$ python -q
>>> import numpy as np
>>> np.set_printoptions(precision=4, suppress=True, linewidth=160)
>>> rnd = lambda a: np.round(a, 4) + 0
>>> other = np.array([[9, -7], [6, 8]])
>>> J = np.triu(other)
>>> J
array([[ 9, -7],
       [ 0,  8]])
>>> # triangular, det is the product of the diagonal
>>> [int(np.linalg.matrix_rank(np.linalg.matrix_power(J, p))) for p in range(1, 3)]
[2, 2]
>>> np.prod(np.diag(J)), rnd(np.linalg.det(J))
(np.int64(72), np.float64(72.0))
>>> other = np.linalg.invert(J)
Traceback (most recent call last):
  File "<python-input-9>", line 1, in <module>
    other = np.linalg.invert(J)
            ^^^^^^^^^^^^^^^^
AttributeError: module 'numpy.linalg' has no attribute 'invert'
>>> other = J ** -1
Traceback (most recent call last):
  File "<python-input-10>", line 1, in <module>
    other = J ** -1
            ~~^^~~~
ValueError: Integers to negative integer powers are not allowed.
>>> other = np.linalg.inv(J)
>>> (np.abs(other) > 1e-9).astype(int)
array([[1, 1],
       [0, 1]])
>>> f = np.array([3, 3])
>>> np.convolve(J[1], f)
array([ 0, 24, 24])
>>> W = np.array([[0, -2, 2, 2, -2, -3], [1, -3, -3, -2, 0, 0]])
>>> b = np.array([2, 1, 5, -2, -5, -2])
>>> hid = np.maximum(J @ W + b, 0)
>>> np.linalg.matrix_rank(hid)
np.int64(2)
>>> Z = np.array([[6, 4], [7, 5], [8, 2], [3, 3], [3, 9], [0, 4]])
>>> (hid @ Z).round(6).argmax(axis=1)
array([0, 0])
>>> x = np.array([2, -3])
>>> h1 = np.maximum(J @ x, 0)
>>> J * (h1 > 1e-9)[:, None]
array([[ 9, -7],
       [ 0,  0]])
>>> np.maximum(J @ x, 0) - np.maximum(-J @ x, 0)
array([ 39, -24])
>>> np.tanh(J @ x)
array([ 1., -1.])
>>> np.maximum(J @ (3 * x), 0)
array([117,   0])
>>> J.T @ h1
array([ 351, -273])
>>> arr = np.array([[-0.2, -0.8, 0.5, 0.5],
...     [-1.4, -0.9, -1.0, -0.6],
...     [-1.0, 0.2, 0.6, -0.7]])
>>> arr[:, 2] *= 20
>>> arr
array([[ -0.2,  -0.8,  10. ,   0.5],
       [ -1.4,  -0.9, -20. ,  -0.6],
       [ -1. ,   0.2,  12. ,  -0.7]])
>>> np.argsort(-np.linalg.norm(arr, axis=0).round(6), kind="stable")[:3]
array([2, 0, 1])
>>> [round(float(x), 4) for x in np.linalg.svd(arr, compute_uv=False)[:3]]
[25.3902, 1.9005, 1.1475]
>>> np.linalg.matrix_rank(arr, rtol=0.1)
np.int64(1)
>>> rng = np.random.default_rng(928)
>>> feats = np.triu(rng.random((4, 4)) < 0.6, 1).astype(int)
>>> feats = feats + feats.T
>>> feats
array([[0, 1, 1, 0],
       [1, 0, 1, 0],
       [1, 1, 0, 1],
       [0, 0, 1, 0]])
>>> # equal to its transpose
>>> t = np.radians(15)
>>> R = np.eye(4)
>>> R[2, 2] = R[0, 0] = np.cos(t)
>>> R[2, 0], R[0, 2] = -np.sin(t), np.sin(t)
>>> rnd(R)
array([[ 0.9659,  0.    ,  0.2588,  0.    ],
       [ 0.    ,  1.    ,  0.    ,  0.    ],
       [-0.2588,  0.    ,  0.9659,  0.    ],
       [ 0.    ,  0.    ,  0.    ,  1.    ]])
>>> other = feats @ R.T
>>> np.allclose(feats @ feats.T, other @ other.T)
True
>>> np.allclose(np.linalg.norm(feats, axis=1), np.linalg.norm(other, axis=1))
True
>>> x = np.array([1, 0, 1, 0])
>>> feats @ np.eye(4)[1]
array([1., 0., 1., 0.])
>>> feats @ (2 * x)
array([2, 4, 2, 2])
>>> np.linalg.norm(feats @ x) <= np.linalg.norm(feats, 2) * np.linalg.norm(x) + 1e-9
np.True_
>>> feats * x
array([[0, 0, 1, 0],
       [1, 0, 1, 0],
       [1, 0, 0, 0],
       [0, 0, 1, 0]])
>>> feats @ np.ones(4)
array([2., 2., 3., 1.])
>>> feats @ x
array([1, 2, 1, 1])
>>> np.sign((feats @ x).round(6))
array([1, 1, 1, 1])
>>> z = rng.permutation(4)
>>> z
array([1, 0, 2, 3])
>>> other = feats[z][:, z]
>>> other
array([[0, 1, 1, 0],
       [1, 0, 1, 0],
       [1, 1, 0, 1],
       [0, 0, 1, 0]])
>>> np.trace(other)
np.int64(0)
>>> np.diag(other)
array([0, 0, 0, 0])
>>> Z = np.array([[-0.7, 1.0, -1.2]])
>>> A = np.array([[5], [-9], [7], [0], [-1], [7], [9], [7], [-8], [8]]) @ Z + 0.3 * rng.normal(size=(10, 3))
>>> rnd(A)
array([[ -3.8197,   4.6045,  -5.9159],
       [  5.9094,  -9.0997,  10.6248],
       [ -5.0111,   7.4053,  -8.1028],
       [ -0.1642,   0.4032,   0.1592],
       [  0.6554,  -1.3453,   1.0875],
       [ -5.2974,   6.8795,  -8.0962],
       [ -6.3977,   8.831 , -10.2846],
       [ -5.0845,   7.2857,  -8.7147],
       [  5.8485,  -8.4413,   9.7529],
       [ -5.7043,   7.5882,  -9.3593]])
>>> W = np.array([[-3, 1, 2, -3, -2], [0, 0, -2, 1, -2], [2, 2, -1, -3, 3]])
>>> b = np.array([-2, 3, -1, -1, -2])
>>> hid = np.maximum(A @ W + b, 0)
>>> (hid > 0).mean(axis=0)
array([0.1, 0.4, 0.3, 0.6, 0.3])
>>> Z = np.array([[1, 2, 1], [2, 2, 1], [0, 1, 0], [1, 2, 2], [2, 1, 0]])
>>> W @ Z
array([[ -8, -10,  -8],
       [ -3,  -2,   2],
       [  9,   4,  -2]])
>>> J[1] @ J[0]
np.int64(-56)
>>> rnd(np.linalg.norm(J, 1)), rnd(np.linalg.norm(J, np.inf))
(np.float64(15.0), np.float64(16.0))
>>> rnd(np.linalg.norm(J, "nuc"))
np.float64(18.3848)
>>> np.linalg.norm(J, axis=1).argmax()
np.int64(0)
>>> rnd(np.linalg.norm(J, 2))
np.float64(12.7279)
>>> rnd(np.linalg.norm(J) ** 2 / np.linalg.norm(J, 2) ** 2)
np.float64(1.1975)
>>> rnd(np.linalg.norm(J[1] - J[0]))
np.float64(17.4929)
>>> rnd(np.linalg.norm(J[1], 1)), rnd(np.linalg.norm(J[1], np.inf))
(np.float64(8.0), np.float64(8.0))
>>> rnd(np.linalg.norm(J, axis=1))
array([11.4018,  8.    ])
